$ ipython --no-banner

In [1]: import numpy as np

In [2]: from numpy import linalg as LA

In [3]: np.set_printoptions(suppress=True, linewidth=100)

In [4]: F = np.load("x.npy")

In [5]: F.round(3)
Out[5]: 
array([[-0.5  ,  0.   ,  0.866,  0.   ],
       [ 0.   ,  1.   ,  0.   ,  0.   ],
       [-0.866,  0.   , -0.5  ,  0.   ],
       [ 0.   ,  0.   ,  0.   ,  1.   ]])

In [6]: Q, R = LA.qr(F)

In [7]: R.round(3) + 0
Out[7]: 
array([[ 1.,  0.,  0.,  0.],
       [ 0.,  1.,  0.,  0.],
       [ 0.,  0., -1.,  0.],
       [ 0.,  0.,  0.,  1.]])

In [8]: np.round(np.trace(Q @ Q.T), 3)
Out[8]: np.float64(4.0)

In [9]: np.round(np.abs(np.diag(R)), 3)
Out[9]: array([1., 1., 1., 1.])

In [10]: np.allclose(R.T @ R, F.T @ F)
Out[10]: True

In [11]: np.round(Q @ R, 3)
Out[11]: 
array([[-0.5  ,  0.   ,  0.866,  0.   ],
       [ 0.   ,  1.   ,  0.   ,  0.   ],
       [-0.866,  0.   , -0.5  ,  0.   ],
       [ 0.   ,  0.   ,  0.   ,  1.   ]])

In [12]: np.round(F @ F.T, 3) + 0
Out[12]: 
array([[1., 0., 0., 0.],
       [0., 1., 0., 0.],
       [0., 0., 1., 0.],
       [0., 0., 0., 1.]])

In [13]: np.round(LA.norm(F, axis=0), 3)
Out[13]: array([1., 1., 1., 1.])

In [14]: np.round(F.T @ F, 3) + 0
Out[14]: 
array([[1., 0., 0., 0.],
       [0., 1., 0., 0.],
       [0., 0., 1., 0.],
       [0., 0., 0., 1.]])

In [15]: np.round(LA.svd(F, compute_uv=False), 3)
Out[15]: array([1., 1., 1., 1.])

In [16]: Q, _ = LA.qr(np.array([[0.3, 1.2, -0.9, -0.2],
    ...:     [-0.4, 1.0, 0.5, -1.1],
    ...:     [-0.3, -0.3, -0.6, -0.2],
    ...:     [0.2, 0.7, -0.4, 1.4]]))

In [17]: feats = Q[:, :4]

In [18]: feats.round(3)
Out[18]: 
array([[-0.487, -0.614, -0.404, -0.473],
       [ 0.649, -0.702,  0.294, -0.008],
       [ 0.487,  0.088, -0.861,  0.12 ],
       [-0.324, -0.351, -0.097,  0.873]])

In [19]: Uu, sv, VT = LA.svd(feats, full_matrices=False)

In [20]: Uu.shape, sv.shape, VT.shape
Out[20]: ((4, 4), (4,), (4, 4))

In [21]: np.round(VT @ VT.T, 3) + 0
Out[21]: 
array([[1., 0., 0., 0.],
       [0., 1., 0., 0.],
       [0., 0., 1., 0.],
       [0., 0., 0., 1.]])

In [22]: np.round(Uu.T @ Uu, 3) + 0
Out[22]: 
array([[1., 0., 0., 0.],
       [0., 1., 0., 0.],
       [0., 0., 1., 0.],
       [0., 0., 0., 1.]])

In [23]: (sv > 1e-8).sum()
Out[23]: np.int64(4)

In [24]: sv.round(3)
Out[24]: array([1., 1., 1., 1.])

In [25]: np.allclose(Uu * sv @ VT, feats)
Out[25]: True

In [26]: hat = np.triu(np.array([[1, -3, 1, -3], [-2, 0, 2, 2], [3, 1, 1, 3], [-1, -2, -2, -2]]), 1) + np.eye(4)

In [27]: M2 = hat @ feats @ LA.inv(hat)

In [28]: round(np.trace(M2), 3), round(np.trace(feats), 3)
Out[28]: (np.float64(-1.176), np.float64(-1.176))

In [29]: round(float(LA.det(M2)), 3)
Out[29]: -1.0

In [30]: np.round(hat @ feats - feats @ hat, 3)
Out[30]: 
array([[-0.487,  1.785,  0.263, -1.496],
       [ 0.324,  1.42 , -1.162,  4.454],
       [-0.973,  0.408, -0.954,  6.486],
       [ 0.   , -0.973,  1.026,  0.02 ]])

In [31]: np.round(np.poly(M2), 3) + 0
Out[31]: array([ 1.   ,  1.176,  0.   , -1.176, -1.   ])

In [32]: LA.matrix_rank(M2)
Out[32]: np.int64(4)

In [33]: J = 0.2 ** np.abs(np.subtract.outer(np.arange(3), np.arange(3)))

In [34]: J.round(3)
Out[34]: 
array([[1.  , 0.2 , 0.04],
       [0.2 , 1.  , 0.2 ],
       [0.04, 0.2 , 1.  ]])

In [35]: x = np.ones(3)

In [36]: for _ in range(3):
    ...:     x = J @ x
    ...:     x /= LA.norm(x)
    ...:     print(round(x @ J @ x, 3))
    ...: 
1.3
1.302
1.303

In [37]: round(float(LA.eigvalsh(J)[-1]), 3)
Out[37]: 1.304

In [38]: np.round(LA.det(2 * J), 3), round(float(LA.det(J)), 3)
Out[38]: (np.float64(7.373), 0.922)

In [39]: round(np.einsum("ij,ji->", J, J), 3)
Out[39]: np.float64(3.163)

In [40]: np.round(np.poly(J), 3)
Out[40]: array([ 1.   , -3.   ,  2.918, -0.922])

In [41]: low = LA.cholesky(J)

In [42]: np.diag(low) ** 2
Out[42]: array([1.  , 0.96, 0.96])

In [43]: rng = np.random.default_rng(21013)

In [44]: m1 = rng.normal(size=(22, 3)) + 20 * np.array([4, 0, 2])

In [45]: m1.round(3)
Out[45]: 
array([[78.828,  0.09 , 39.489],
       [81.199, -0.212, 42.311],
       [79.725,  0.674, 41.114],
       [80.857, -1.055, 39.375],
       [80.279, -1.681, 40.16 ],
       [79.575,  1.087, 39.907],
       [79.435, -0.446, 39.004],
       [79.273, -1.136, 41.52 ],
       [79.69 ,  0.202, 41.605],
       [78.621,  0.746, 39.805],
       [81.036,  1.768, 38.898],
       [80.226, -1.062, 40.041],
       [79.948, -0.808, 38.547],
       [79.506,  0.121, 39.928],
       [79.501, -0.996, 39.671],
       [80.073, -0.461, 40.851],
       [80.37 , -0.182, 39.741],
       [81.192, -0.855, 40.424],
       [80.554, -1.388, 40.498],
       [77.618, -0.665, 39.527],
       [78.7  , -0.76 , 41.697],
       [80.77 ,  0.085, 40.518]])

In [46]: dist = LA.norm(m1[:, None] - m1[None], axis=-1)

In [47]: dist[:5, :5].round(3)
Out[47]: 
array([[0.   , 3.699, 1.946, 2.333, 2.386],
       [3.699, 0.   , 2.095, 3.074, 2.762],
       [1.946, 2.095, 0.   , 2.702, 2.6  ],
       [2.333, 3.074, 2.702, 0.   , 1.158],
       [2.386, 2.762, 2.6  , 1.158, 0.   ]])

In [48]: (dist + 1e9 * np.eye(22)).round(6).argmin(axis=1)
Out[48]: array([ 9,  8,  8, 11, 18, 13, 12, 20,  2,  0,  5,  4,  6,  0, 11, 21, 21, 18,  4,  0,  7, 16])

In [49]: LA.matrix_rank(dist ** 2)
Out[49]: np.int64(5)

In [50]: f = np.array([0, 2, 2])

In [51]: np.round(np.convolve(m1[1], f), 3)
Out[51]: array([  0.   , 162.398, 161.974,  84.197,  84.622])

In [52]: np.round(np.cross(m1[1, :3], m1[21, :3]), 3)
Out[52]: array([-12.2  , 127.456,  24.054])

In [53]: Q, evecs = LA.qr(feats[:, :3])[0], LA.qr(feats[:, 3:])[0]

In [54]: sv = LA.svd(Q.T @ evecs, compute_uv=False)

In [55]: sv.round(3) + 0
Out[55]: array([0.])

In [56]: np.degrees(np.arccos(sv.clip(0, 1)))
Out[56]: array([90.])

In [57]: (sv > 0.9).sum()
Out[57]: np.int64(0)

In [58]: W0 = np.load("run12.npy")

In [59]: W0
Out[59]: 
array([[-24,  32,   8],
       [-18,  24,   6],
       [-24,  32,   8],
       [ 27, -36,  -9]])

In [60]: [round(float(x), 3) for x in LA.svd(W0, compute_uv=False)[:3]]
Out[60]: [79.812, 0.0, 0.0]

In [61]: LA.cond(W0) > 100
Out[61]: np.True_

In [62]: M2 = np.array([[1, 0, 3], [2, 1, 2], [1, 2, 0]])

In [63]: arr = np.tril(M2)

In [64]: arr
Out[64]: 
array([[1, 0, 0],
       [2, 1, 0],
       [1, 2, 0]])

In [65]: [int(LA.matrix_rank(LA.matrix_power(arr, p))) for p in range(1, 4)]
Out[65]: [2, 2, 2]

In [66]: np.prod(np.diag(arr)), round(LA.det(arr), 3)
Out[66]: (np.int64(0), np.float64(0.0))

In [67]: arr @ arr
Out[67]: 
array([[1, 0, 0],
       [4, 1, 0],
       [5, 2, 0]])

In [68]: LA.matrix_power(arr - np.diag(np.diag(arr)), 3)
Out[68]: 
array([[0, 0, 0],
       [0, 0, 0],
       [0, 0, 0]])

In [69]: Uu, sv, VT = LA.svd(arr)

In [70]: evecs = VT[:(sv > 1e-8).sum()]

In [71]: x = arr[2] + 5 * arr[0] + rng.integers(2) * np.eye(3)[1]

In [72]: x
Out[72]: array([6., 3., 0.])

In [73]: LA.matrix_rank(np.vstack([arr, x]))
Out[73]: np.int64(2)

In [74]: round(LA.norm(x - evecs.T @ evecs @ x), 3)
Out[74]: np.float64(0.0)

In [75]: np.round(np.diag(evecs.T @ evecs), 3)
Out[75]: array([1., 1., 0.])

In [76]: rank = LA.matrix_rank(arr)

In [77]: rank
Out[77]: np.int64(2)

In [78]: N = LA.svd(arr)[2][rank:].T

In [79]: N @ N.T
Out[79]: 
array([[0., 0., 0.],
       [0., 0., 0.],
       [0., 0., 1.]])

In [80]: N[:, 0] / N[np.abs(N[:, 0]).round(6).argmax(), 0]
Out[80]: array([0., 0., 1.])

In [81]: [int(LA.matrix_rank(arr[:i])) for i in range(1, len(arr) + 1)]
Out[81]: [1, 2, 2]

In [82]: LA.matrix_rank(arr, rtol=0.1)
Out[82]: np.int64(2)

In [83]: hat = np.triu(np.array([[1, -3, 1], [1, 3, 1], [-3, 1, -2]]), 1) + np.eye(3)

In [84]: M2 = hat @ arr @ LA.inv(hat)

In [85]: round(float(LA.det(M2)), 3)
Out[85]: 0.0

In [86]: LA.matrix_rank(M2)
Out[86]: np.int64(2)

In [87]: hat @ arr - arr @ hat
Out[87]: 
array([[-5.,  2., -1.],
       [ 1.,  8., -3.],
       [ 0.,  3., -3.]])

In [88]: data = np.array([[2, 3, -2, 5], [3, 4, -1, 6]])

In [89]: [round(float(x), 3) for x in LA.svd(data, compute_uv=False)[:3]]
Out[89]: [10.148, 1.005]

In [90]: LA.cond(data) > 100
Out[90]: np.False_

In [91]: LA.matrix_rank(data, rtol=0.1)
Out[91]: np.int64(1)

In [92]: round(LA.norm(data, 2) / LA.norm(data), 3)
Out[92]: np.float64(0.995)

In [93]: Uu, sv, VT = LA.svd(data)

In [94]: np.argmax(sv[:-1] / (sv[1:] + 1e-6)) + 1
Out[94]: np.int64(1)

In [95]: M2 = Uu[:, :1] @ np.diag(sv[:1]) @ VT[:1]

In [96]: np.round(LA.norm(data - M2, 2), 3), np.round(sv[1], 3)
Out[96]: (np.float64(1.005), np.float64(1.005))

In [97]: LA.matrix_rank(M2)
Out[97]: np.int64(1)
